$ python -q
>>> import numpy as np
>>> from numpy import linalg as LA
>>> np.set_printoptions(suppress=True, linewidth=120)
>>> A2 = np.array([[-1, -2], [-2, 0]])
>>> Z = np.array([[2, 1], [0, -1]])
>>> feats = np.kron(A2, Z)
>>> print(feats)
[[-2 -1 -4 -2]
 [ 0  1  0  2]
 [-4 -2  0  0]
 [ 0  2  0  0]]
>>> A2 = np.array([[-1, 3], [2, -1]])
>>> Z = np.kron(A2, feats)
>>> print(np.round(LA.norm(Z, 2), 3), round(LA.norm(A2, 2) * LA.norm(feats, 2), 3))
21.207 21.207
>>> K = np.load("out12.npy")
>>> print(K)
[[2 3 3 2 3]
 [0 0 0 0 0]
 [0 0 0 0 0]
 [1 1 1 6 3]
 [1 1 0 3 1]
 [3 1 2 3 0]
 [3 1 3 6 2]
 [5 4 5 5 3]
 [2 3 3 2 3]
 [0 0 0 0 0]
 [4 2 3 9 3]
 [2 1 2 4 3]]
>>> x = np.array([0, 2, 0, 0, 1])
>>> target = K @ x
>>> print(target)
[ 9  0  0  5  3  2  4 11  9  0  7  5]
>>> rng = np.random.default_rng(73740)
>>> target = target + 0.3 * rng.normal(size=12)
>>> print(target.round(3))
[ 8.795 -0.086  0.232  5.095  3.392  2.091  3.718 11.347  9.152 -0.254  7.107  5.438]
>>> beta, *_ = LA.lstsq(K, target)
>>> print(np.round(K.T @ (target - K @ beta), 3) + 0)
[0. 0. 0. 0. 0.]
>>> Xc = (K - K.mean(axis=0)) / K.std(axis=0)
>>> print(np.argwhere(np.abs(Xc) > 2))
[[ 7  1]
 [ 7  2]
 [10  3]]
>>> beta = LA.lstsq(np.delete(Xc, 1, axis=1), Xc[:, 1])[0]
>>> print(beta.round(3))
[ 1.071 -0.24  -0.81   0.828]
>>> D = LA.norm(K[:, None] - K[None], axis=-1)
>>> print(np.unravel_index(D.round(6).argmax(), D.shape))
(np.int64(1), np.int64(10))
>>> print(D[5].round(3))
[4.    4.796 4.796 4.796 3.    0.    3.742 5.916 4.    4.796 6.928 3.317]
>>> print(np.flatnonzero(D[5] < D.mean() / 2))
[5]
>>> print(D.shape)
(12, 12)
>>> print(D.mean(axis=1).argmax())
10
>>> print(LA.matrix_rank(D ** 2))
7
>>> Z = K[[5, 0]].astype(float)
>>> for _ in range(6):
...     labels = LA.norm(K[:, None] - Z, axis=-1).argmin(axis=1)
...     Z = np.array([K[labels == j].mean(axis=0) for j in range(2)])
... 
>>> print(labels)
[1 0 0 1 0 0 1 1 1 0 1 1]
>>> print(np.abs(Z[1] - Z[0]).argmax())
3
>>> print(np.bincount(labels))
[5 7]
>>> print(np.round(Z[1] - Z[0], 3))
[1.914 1.743 2.457 3.657 2.657]
>>> Xc = K - K.mean(axis=0)
>>> Uu, sig, Vh = LA.svd(Xc, full_matrices=False)
>>> print(sig.round(3))
[11.868  5.694  3.328  1.315  0.585]
>>> print(np.searchsorted(np.cumsum(sig ** 2) / (sig ** 2).sum(), 0.9) + 1)
2
>>> print(np.round(sig ** 2 / (sig ** 2).sum(), 3))
[0.756 0.174 0.059 0.009 0.002]
>>> print(np.round(Vh[0] * np.sign(Vh[0, np.abs(Vh[0]).argmax()]), 3))
[0.408 0.255 0.385 0.72  0.32 ]
>>> print(np.round(Xc.mean(axis=0), 3) + 0)
[0. 0. 0. 0. 0.]
>>> print((np.sign(Uu[:, 0]) == np.sign(Uu[0, 0])).astype(int))
[1 0 0 1 0 0 1 1 1 0 1 1]
>>> print(np.round(np.abs(Vh[-1]), 3))
[0.678 0.228 0.514 0.216 0.422]
>>> print(LA.matrix_rank(Xc))
5
>>> W0 = np.load("run16.npy")
>>> print(W0)
[[ 0  2  0 -3 -2]
 [ 0  0  0 -1 -3]
 [ 0  0  0  3  1]
 [ 0  0  0  0 -1]
 [ 0  0  0  0  0]]
>>> W = np.array([[-9, 9, 5], [-8, 8, -2], [-2, 0, 4], [7, -3, 0], [-3, 8, -3]])
>>> beta = np.array([5, 1, 5])
>>> H = np.maximum(W0 @ W + beta, 0)
>>> print(LA.matrix_rank(H))
3
>>> Z = np.array([[-2, 0], [2, 2], [-2, 2]])
>>> print(H @ Z)
[[  6  34]
 [-42  28]
 [-50   4]
 [-32  16]
 [-18  12]]
>>> print(W @ Z)
[[ 26  28]
 [ 36  12]
 [ -4   8]
 [-20  -6]
 [ 28  10]]
>>> print(LA.cond(W0) > 100)
True
>>> print(LA.matrix_rank(W0, rtol=0.1))
3
>>> Uu, sig, Vh = LA.svd(W0)
>>> print(np.argmax(sig[:-1] / (sig[1:] + 1e-6)) + 1)
3
>>> A2 = Uu[:, :3] @ np.diag(sig[:3]) @ Vh[:3]
>>> print(A2.round(3) + 0)
[[ 0.  2.  0. -3. -2.]
 [ 0.  0.  0. -1. -3.]
 [ 0.  0.  0.  3.  1.]
 [ 0.  0.  0.  0. -1.]
 [ 0.  0.  0.  0.  0.]]
>>> print(round(np.abs(W0 - A2).max(), 3))
0.0
>>> print(round(float(LA.norm(W0 - A2) / LA.norm(W0)), 3))
0.0
>>> print(round(LA.norm(W0 - A2, 2), 3), round(float(sig[3]), 3))
0.0 0.0
>>> mat = np.loadtxt("a.csv", delimiter=",")
>>> print(mat.round(3))
[[0.4   0.    0.2   0.2   0.    0.2  ]
 [0.    0.25  0.    0.    0.5   0.25 ]
 [0.143 0.    0.429 0.    0.286 0.143]
 [0.    0.286 0.143 0.286 0.143 0.143]
 [0.111 0.222 0.222 0.111 0.333 0.   ]
 [0.    0.333 0.    0.    0.333 0.333]]
>>> labels = rng.permutation(6)
>>> A2 = mat[:, labels] * rng.choice([-1, 1], 6)
>>> print(A2.round(3))
[[ 0.2   -0.2    0.    -0.4   -0.2    0.   ]
 [ 0.    -0.     0.25  -0.    -0.25   0.5  ]
 [ 0.429 -0.     0.    -0.143 -0.143  0.286]
 [ 0.143 -0.286  0.286 -0.    -0.143  0.143]
 [ 0.222 -0.111  0.222 -0.111 -0.     0.333]
 [ 0.    -0.     0.333 -0.    -0.333  0.333]]
>>> Uu, _, Vh = LA.svd(mat.T @ A2)
>>> print(labels)
[2 3 1 0 5 4]
>>> A = np.array([[0, -1, 0, 0, 0, 0],
...     [2, -1, 0, 0, 0, 0],
...     [-2, -3, 0, 0, 0, 0],
...     [0, 0, 0, -1, 0, 0],
...     [0, 0, 2, -1, 0, 0],
...     [0, 0, -2, -3, 0, 0],
...     [0, 0, 0, 0, 0, -1],
...     [0, 0, 0, 0, 2, -1],
...     [0, 0, 0, 0, -2, -3]])
>>> A2 = np.array([[0, 1, 1], [0, 1, 1]])
>>> Z = np.kron(A2, W0)
>>> print(LA.matrix_rank(Z))
3
>>> print(round(float(LA.norm(Z, 2)), 3), np.round(LA.norm(A2, 2) * LA.norm(W0, 2), 3))
11.147 11.147
>>> data = np.load("layer7.npy")
>>> print(data)
[[ -9.48   -8.709   8.073  -7.125   6.692]
 [ 20.622  -3.589   1.966  13.632   8.215]
 [ -4.15  -13.616 -16.873   8.064   7.045]
 [ -4.542 -16.02  -16.672  10.282   7.625]
 [ -5.982  -7.21    7.314  -4.233   5.551]
 [ 20.789  -2.784   1.113  15.603   9.169]
 [ -8.38   -7.028   8.522  -2.757   5.273]
 [ 23.037  -3.611   1.924  15.14    9.804]
 [ -8.517  -8.917   7.858  -5.009   5.478]
 [ 22.165  -5.895   1.214  16.205   8.771]
 [ -3.65  -12.522 -15.601   9.419   7.731]
 [ -2.21  -14.819 -15.916   9.282   7.837]
 [ -2.639 -12.965 -15.298   8.558   6.612]
 [ 21.651  -4.446   1.011  16.552   7.839]
 [ -2.851 -14.035 -17.415   7.924   6.098]
 [ -2.068 -14.796 -18.275   9.59    7.94 ]
 [ -2.829 -13.825 -16.483   9.472   6.7  ]]
>>> gram = np.cov(data, rowvar=False)
>>> print(np.argsort(-data.std(axis=0).round(6), kind="stable"))
[0 2 3 1 4]
>>> print(gram.shape)
(5, 5)
>>> A2 = np.array([[-3, -3, -4, 0],
...     [-5, -3, -3, -5],
...     [4, -2, -3, 4],
...     [-3, -3, -1, -4],
...     [-3, -3, -1, 0],
...     [0, 4, 2, -4]])
>>> M = A2.T @ A2
>>> print(M)
[[68 34 21 53]
 [34 56 41  3]
 [21 41 40 -1]
 [53  3 -1 73]]
>>> evals, vecs = LA.eigh(M)
>>> print(np.round(LA.eigvalsh(M + 3 * np.eye(4)), 3))
[  7.179  12.201  84.994 144.626]
>>> print(np.unique(evals.round(6) + 0, return_counts=True)[1])
[1 1 1 1]
>>> print(np.round(vecs.T @ vecs, 3) + 0)
[[1. 0. 0. 0.]
 [0. 1. 0. 0.]
 [0. 0. 1. 0.]
 [0. 0. 0. 1.]]
>>> print(evals.sum(), np.trace(M))
237.0 237
>>> print(np.round(vecs.T @ M @ vecs, 3) + 0)
[[  4.179   0.      0.      0.   ]
 [  0.      9.201   0.      0.   ]
 [  0.      0.     81.994   0.   ]
 [  0.      0.      0.    141.626]]
>>> print((evals > 1e-8).sum(), (evals < -1e-8).sum())
4 0
>>> print(np.round(np.abs(vecs[:, -1]), 3))
[0.666 0.429 0.306 0.528]
>>> O, _ = LA.qr(np.array([[0.2, -0.8, 1.5, 1.7, 0.8, 0.5],
...     [0.6, -0.3, 0.2, -0.7, 0.9, 0.0],
...     [-0.1, -0.3, 1.4, -2.1, -0.7, -0.2],
...     [0.8, -1.3, -1.5, 1.1, -0.1, 1.4],
...     [-1.3, 0.6, 0.1, -1.4, -0.7, -0.9],
...     [-2.0, 0.8, -1.3, 0.1, -0.9, 1.0]]))
>>> vecs, _ = LA.qr(np.array([[-0.6, -1.2, 0.4], [-1.1, 0.8, 0.3], [0.0, -0.8, 2.2]]))
>>> sig = 5 * 0.2 ** np.arange(3)
>>> E = O[:, :3] * sig @ vecs[:3]
>>> print(E.round(3))
[[-0.319 -0.588  0.203]
 [ 0.577 -0.877  0.484]
 [-0.352 -0.027 -0.105]
 [ 0.112 -1.424  0.924]
 [-1.286  1.864 -1.072]
 [-2.068  2.876 -1.535]]
>>> print(E.shape)
(6, 3)
>>> print(np.unravel_index(np.abs(E).argmax(), E.shape))
(np.int64(5), np.int64(1))
